$ python3 -q
>>> import numpy as np
>>> import numpy.linalg as la
>>> np.set_printoptions(suppress=True, linewidth=140)
>>> rng = np.random.default_rng(172)
>>> data = np.array([[-1, -2, 2, -1, -1, -1, 1, -2, 1, 1],
...     [-1, 0, 1, 0, -1, 0, 0, 0, 2, -2],
...     [-1, -1, 2, 0, 1, 0, -2, 0, 1, -2],
...     [-2, 0, 0, -2, -1, 0, 1, 0, 0, -2],
...     [2, -1, 0, 0, 1, -2, -1, 1, -2, 0],
...     [0, -2, 2, 0, -1, 1, 1, -1, 2, -1],
...     [-1, 2, 0, 1, -2, 1, -1, 2, -2, -2],
...     [1, -1, -1, 0, 2, 2, -2, 2, -1, -2],
...     [-2, -1, -2, -1, 0, 1, 0, -1, 0, -2],
...     [2, 0, 1, 1, 1, 1, -1, -1, -2, 1],
...     [0, -1, 1, 1, -1, 1, -1, -1, -2, -1]]) * (rng.random((11, 10)) < 0.3)
>>> data
array([[-1,  0,  0,  0,  0,  0,  0,  0,  1,  0],
       [-1,  0,  0,  0,  0,  0,  0,  0,  2,  0],
       [ 0,  0,  0,  0,  1,  0,  0,  0,  0,  0],
       [ 0,  0,  0,  0,  0,  0,  0,  0,  0,  0],
       [ 2, -1,  0,  0,  1,  0,  0,  0, -2,  0],
       [ 0,  0,  0,  0, -1,  0,  0,  0,  2, -1],
       [ 0,  0,  0,  0, -2,  0,  0,  2, -2,  0],
       [ 0, -1,  0,  0,  0,  2,  0,  2, -1,  0],
       [ 0,  0,  0,  0,  0,  1,  0, -1,  0,  0],
       [ 2,  0,  1,  1,  1,  0,  0,  0,  0,  0],
       [ 0,  0,  0,  1,  0,  0,  0,  0,  0,  0]])
>>> U, sv, vt = la.svd(data)
>>> print(np.argmax(sv[:-1] / (sv[1:] + 1e-6)) + 1)
9
>>> Y = U[:, :9] @ np.diag(sv[:9]) @ vt[:9]
>>> round(la.norm(data - Y) / la.norm(data), 1)
np.float64(0.0)
>>> Y.round(1) + 0
array([[-1.,  0.,  0.,  0.,  0.,  0.,  0.,  0.,  1.,  0.],
       [-1.,  0.,  0.,  0.,  0.,  0.,  0.,  0.,  2.,  0.],
       [ 0.,  0.,  0.,  0.,  1.,  0.,  0.,  0.,  0.,  0.],
       [ 0.,  0.,  0.,  0.,  0.,  0.,  0.,  0.,  0.,  0.],
       [ 2., -1.,  0.,  0.,  1.,  0.,  0.,  0., -2.,  0.],
       [ 0.,  0.,  0.,  0., -1.,  0.,  0.,  0.,  2., -1.],
       [ 0.,  0.,  0.,  0., -2.,  0.,  0.,  2., -2.,  0.],
       [ 0., -1.,  0.,  0.,  0.,  2.,  0.,  2., -1.,  0.],
       [ 0.,  0.,  0.,  0.,  0.,  1.,  0., -1.,  0.,  0.],
       [ 2.,  0.,  1.,  1.,  1.,  0.,  0.,  0.,  0.,  0.],
       [ 0.,  0.,  0.,  1.,  0.,  0.,  0.,  0.,  0.,  0.]])
>>> round(la.norm(data - Y, 2), 1), round(float(sv[9]), 1)
(np.float64(0.0), 0.0)
>>> X = np.load("case9.npy")
>>> print(X.round(1) + 0)
[[ 1.8 -1.4 -0.4  0.1 -0.5  1.  -0.3]
 [-1.4 -0.2  0.6  0.7  0.   0.   0.6]
 [-0.4  0.6  1.5 -1.3  0.3  0.6 -1.1]
 [ 0.1  0.7 -1.3 -0.5 -0.4  0.1  0.3]
 [-0.5  0.   0.3 -0.4 -0.4  0.8  0. ]
 [ 1.   0.   0.6  0.1  0.8 -0.8 -0.7]
 [-0.3  0.6 -1.1  0.3  0.  -0.7  0.6]]
>>> w, vecs = la.eigh(X)
>>> w.round(1) + 0
array([-2., -2.,  0.,  0.,  0.,  3.,  3.])
>>> np.round(la.eigvalsh(X + 4 * np.eye(7)), 1)
array([2., 2., 4., 4., 4., 7., 7.])
>>> idx = rng.permutation(7)
>>> idx
array([2, 1, 5, 3, 6, 0, 4])
>>> Y = X[idx][:, idx]
>>> print(round(float(np.trace(Y)), 1))
2.0
>>> np.round(la.det(Y), 1), round(la.det(X[idx]), 1)
(np.float64(-0.0), np.float64(-0.0))
>>> print(np.round(np.diag(Y), 1))
[ 1.5 -0.2 -0.8 -0.5  0.6  1.8 -0.4]
>>> U, sv, vt = la.svd(X)
>>> print(sv.round(1) + 0)
[3. 3. 2. 2. 0. 0. 0.]
>>> np.argmax(sv[:-1] / (sv[1:] + 1e-6)) + 1
np.int64(4)
>>> Y = U[:, :4] @ np.diag(sv[:4]) @ vt[:4]
>>> Y.round(1) + 0
array([[ 1.8, -1.4, -0.4,  0.1, -0.5,  1. , -0.3],
       [-1.4, -0.2,  0.6,  0.7,  0. ,  0. ,  0.6],
       [-0.4,  0.6,  1.5, -1.3,  0.3,  0.6, -1.1],
       [ 0.1,  0.7, -1.3, -0.5, -0.4,  0.1,  0.3],
       [-0.5,  0. ,  0.3, -0.4, -0.4,  0.8,  0. ],
       [ 1. ,  0. ,  0.6,  0.1,  0.8, -0.8, -0.7],
       [-0.3,  0.6, -1.1,  0.3,  0. , -0.7,  0.6]])
>>> round(np.abs(X - Y).max(), 1)
np.float64(0.0)
>>> la.matrix_rank(X, rtol=0.05)
np.int64(4)
>>> la.matrix_rank(Y)
np.int64(4)
>>> print(round(la.norm(X - Y) / la.norm(X), 1))
0.0
>>> W0 = np.loadtxt("run16.csv", delimiter=",")
>>> W0
array([[ -1.,  -3.,   3.,   1.,  -2.,  -3.,  -3.,   3.,   2.,  -3.],
       [ -2.,  -2.,   5.,  -1.,  -1.,  -4.,  -4.,   6.,   1.,  -3.],
       [ -4.,   0.,   4.,   1.,  -1.,  -5.,  -6.,   8.,   1.,   0.],
       [ -5.,   2.,   3.,   4.,   0.,  -4.,  -9.,   9.,  -1.,   3.],
       [ -5.,   4.,   5.,   7.,  -3.,  -4.,  -6.,   9.,  -3.,   5.],
       [ -2.,   2.,   4.,   9.,   0.,  -2.,  -7.,   8.,   0.,   3.],
       [ -5.,  -1.,   5.,   6.,   1.,  -5.,  -4.,   8.,   0.,   5.],
       [ -4.,   0.,   7.,   8.,   2.,  -6.,  -1.,  10.,  -3.,   2.],
       [ -5.,   0.,   4.,   7.,   3.,  -9.,   1.,   9.,  -5.,   1.],
       [ -5.,  -1.,   1.,   6.,   1., -10.,   1.,  11.,  -7.,  -2.],
       [ -5.,   2.,   4.,   7.,   1.,  -9.,   0.,   9., -10.,  -5.],
       [ -5.,   4.,   5.,   5.,   0., -10.,   1.,  12., -10.,  -6.],
       [ -5.,   7.,   5.,   2.,  -1.,  -9.,  -1.,  14.,  -8.,  -7.],
       [ -8.,   5.,   3.,  -1.,  -3., -10.,  -1.,  14.,  -5.,  -4.],
       [-11.,   8.,   5.,   2.,  -6., -10.,  -2.,  13.,  -7.,  -4.],
       [-14.,   7.,   2.,   1.,  -8.,  -7.,  -5.,  11., -10.,  -5.],
       [-11.,   5.,   0.,   2.,  -5.,  -4.,  -4.,   9.,  -8.,  -6.],
       [-10.,   6.,   3.,   1.,  -7.,  -3.,  -1.,   9.,  -7.,  -8.]])
>>> P = W0 @ la.solve(W0.T @ W0, W0.T)
>>> np.allclose(P @ P, P)
True
>>> print(np.round(la.eigvalsh(P), 1) + 0)
[0. 0. 0. 0. 0. 0. 0. 0. 1. 1. 1. 1. 1. 1. 1. 1. 1. 1.]
>>> print(np.round(P @ W0[:, 3], 1))
[ 1. -1.  1.  4.  7.  9.  6.  8.  7.  6.  7.  5.  2. -1.  2.  1.  2.  1.]
